% python3 -q
>>> import numpy as np
>>> np.set_printoptions(precision=4, suppress=True, linewidth=100, sign=" ")
>>> other = np.array([[2, 3, 3, 3], [-2, 1, -3, 1], [2, -3, -2, 0]])
>>> data = other.T @ other
>>> print(data)
[[12 -2  8  4]
 [-2 19 12 10]
 [ 8 12 22  6]
 [ 4 10  6 10]]
>>> np.round(np.linalg.det(2 * data), 4), round(float(np.linalg.det(data)), 4)
(np.float64(0.0), 0.0)
>>> np.einsum("ij,ji->", data, data)
np.int64(1817)
>>> np.round(np.linalg.eigvals(data).sum().real, 4)
np.float64(63.0)
>>> print(np.round(np.poly(data), 4) + 0)
[    1.   -63.  1076. -5072.     0.]
>>> np.kron(np.eye(2, dtype=int), data)
array([[12, -2,  8,  4,  0,  0,  0,  0],
       [-2, 19, 12, 10,  0,  0,  0,  0],
       [ 8, 12, 22,  6,  0,  0,  0,  0],
       [ 4, 10,  6, 10,  0,  0,  0,  0],
       [ 0,  0,  0,  0, 12, -2,  8,  4],
       [ 0,  0,  0,  0, -2, 19, 12, 10],
       [ 0,  0,  0,  0,  8, 12, 22,  6],
       [ 0,  0,  0,  0,  4, 10,  6, 10]])
>>> other = data[0, 0] * data[1:] - np.outer(data[1:, 0], data[0])
>>> print(other)
[[   0  224  160  128]
 [   0  160  200   40]
 [   0  128   40  104]]
>>> np.flatnonzero(~other.round(6).any(axis=1))
array([], dtype=int64)
>>> ang = np.radians(30)
>>> R = np.eye(4)
>>> R[3, 3] = R[0, 0] = np.cos(ang)
>>> R[3, 0], R[0, 3] = -np.sin(ang), np.sin(ang)
>>> R
array([[ 0.866,  0.   ,  0.   ,  0.5  ],
       [ 0.   ,  1.   ,  0.   ,  0.   ],
       [ 0.   ,  0.   ,  1.   ,  0.   ],
       [-0.5  ,  0.   ,  0.   ,  0.866]])
>>> other = data @ R.T
>>> round(float(np.linalg.det(R)), 4), round(np.trace(R), 4)
(1.0, np.float64(3.7321))
>>> rng = np.random.default_rng(8526)
>>> K = np.array([[1, 1, 2, 0], [1, 2, 0, 0], [2, 2, 0, 1]]) * (rng.random((3, 4)) < 0.3)
>>> K
array([[ 1,  0,  0,  0],
       [ 1,  0,  0,  0],
       [ 0,  2,  0,  0]])
>>> Uu, s = np.linalg.svd(K)
Traceback (most recent call last):
  File "<python-input-23>", line 1, in <module>
    Uu, s = np.linalg.svd(K)
    ^^^^^
ValueError: too many values to unpack (expected 2)
>>> Uu, s, Vt = np.linalg.svd(K, full_matrices=False)
>>> print(np.round(Uu.T @ Uu, 4) + 0)
[[ 1.  0.  0.]
 [ 0.  1.  0.]
 [ 0.  0.  1.]]
>>> s / s[0]
array([ 1.    ,  0.7071,  0.    ])
>>> print(Uu.T @ K @ Vt.T)
[[ 2.      0.      0.    ]
 [ 0.      1.4142  0.    ]
 [ 0.      0.      0.    ]]
>>> print(np.allclose(Uu * s @ Vt, K))
True
>>> np.abs(Uu[:, 0]).round(6).argmax()
np.int64(2)
>>> s
array([ 2.    ,  1.4142,  0.    ])
>>> (s > 1e-8).sum()
np.int64(2)
>>> print(Vt @ Vt.T)
[[ 1.  0.  0.]
 [ 0.  1.  0.]
 [ 0.  0.  1.]]
>>> print(round(np.sqrt((s ** 2).sum()), 4), np.round(np.linalg.norm(K), 4))
2.4495 2.4495
>>> K[:, 1] @ K[:, 0]
np.int64(0)
>>> K @ K.T
array([[ 1,  1,  0],
       [ 1,  1,  0],
       [ 0,  0,  4]])
>>> rk = np.linalg.matrix_rank(K)
>>> rk
np.int64(2)
>>> N = np.linalg.svd(K)[2][rk:].T
>>> [int(np.linalg.matrix_rank(np.delete(K, i, axis=0))) for i in range(3)]
[2, 2, 1]
>>> np.linalg.matrix_rank(K.T @ K), np.linalg.matrix_rank(K @ K.T)
(np.int64(2), np.int64(2))
>>> np.allclose(K @ N, 0)
True
>>> print([int(np.linalg.matrix_rank(K[:i])) for i in range(1, len(K) + 1)])
[1, 1, 2]
>>> N @ N.T
array([[ 0.,  0.,  0.,  0.],
       [ 0.,  0.,  0.,  0.],
       [ 0.,  0.,  1.,  0.],
       [ 0.,  0.,  0.,  1.]])
>>> print(N.shape)
(4, 2)
>>> Uu, s, Vt = np.linalg.svd(K)
>>> evecs = Vt[:(s > 1e-8).sum()]
>>> x = K[1] + -2 * K[0] + rng.integers(2) * np.eye(4)[3]
>>> print(x)
[-1.  0.  0.  0.]
>>> np.round(np.linalg.norm(x - evecs.T @ evecs @ x), 4)
np.float64(0.0)
>>> evecs.T @ evecs
array([[ 1.,  0.,  0.,  0.],
       [ 0.,  1.,  0.,  0.],
       [ 0.,  0.,  0.,  0.],
       [ 0.,  0.,  0.,  0.]])
>>> np.allclose(evecs.T @ evecs @ x, x)
True
>>> np.diag(evecs.T @ evecs)
array([ 1.,  1.,  0.,  0.])
>>> blk = np.stack([K, -1 * K, K[::-1]])
>>> print(np.linalg.matrix_rank(blk))
[ 2  2  2]
>>> blk.sum(axis=0)
array([[ 0,  2,  0,  0],
       [ 1,  0,  0,  0],
       [ 1,  0,  0,  0]])
>>> blk.shape
(3, 3, 4)
>>> np.einsum("bij,cij->bc", blk, blk)
array([[ 6, -6,  1],
       [-6,  6, -1],
       [ 1, -1,  6]])
>>> J = np.load("m.npy")
>>> J
array([[ 0., -2.,  1., -8.],
       [ 0.,  0., -3., -1.],
       [ 0., -1.,  0., -6.],
       [ 0.,  5.,  6.,  8.]])
>>> Uu, s, Vt = np.linalg.svd(J)
>>> evecs = Vt[:(s > 1e-8).sum()]
>>> x = J[0] + -3 * J[2] + rng.integers(2) * np.eye(4)[2]
>>> x
array([  0.,   1.,   1.,  10.])
>>> np.round(evecs.T @ evecs, 4) + 0
array([[ 0.,  0.,  0.,  0.],
       [ 0.,  1.,  0.,  0.],
       [ 0.,  0.,  1.,  0.],
       [ 0.,  0.,  0.,  1.]])
>>> np.unique(J.round(6), axis=0).shape
(4, 4)
>>> np.linalg.lstsq(J[:-1].T, J[-1])[2]
np.int32(3)
>>> np.allclose(J[:-1].T @ np.linalg.lstsq(J[:-1].T, J[-1])[0], J[-1])
True
>>> np.linalg.matrix_rank(J, rtol=0.1)
np.int64(3)
>>> [round(float(x), 4) for x in np.linalg.svd(J, compute_uv=False)[:3]]
[14.3203, 5.8061, 1.4897]
>>> np.round(np.linalg.norm(J, 2) / np.linalg.norm(J), 4)
np.float64(0.9224)
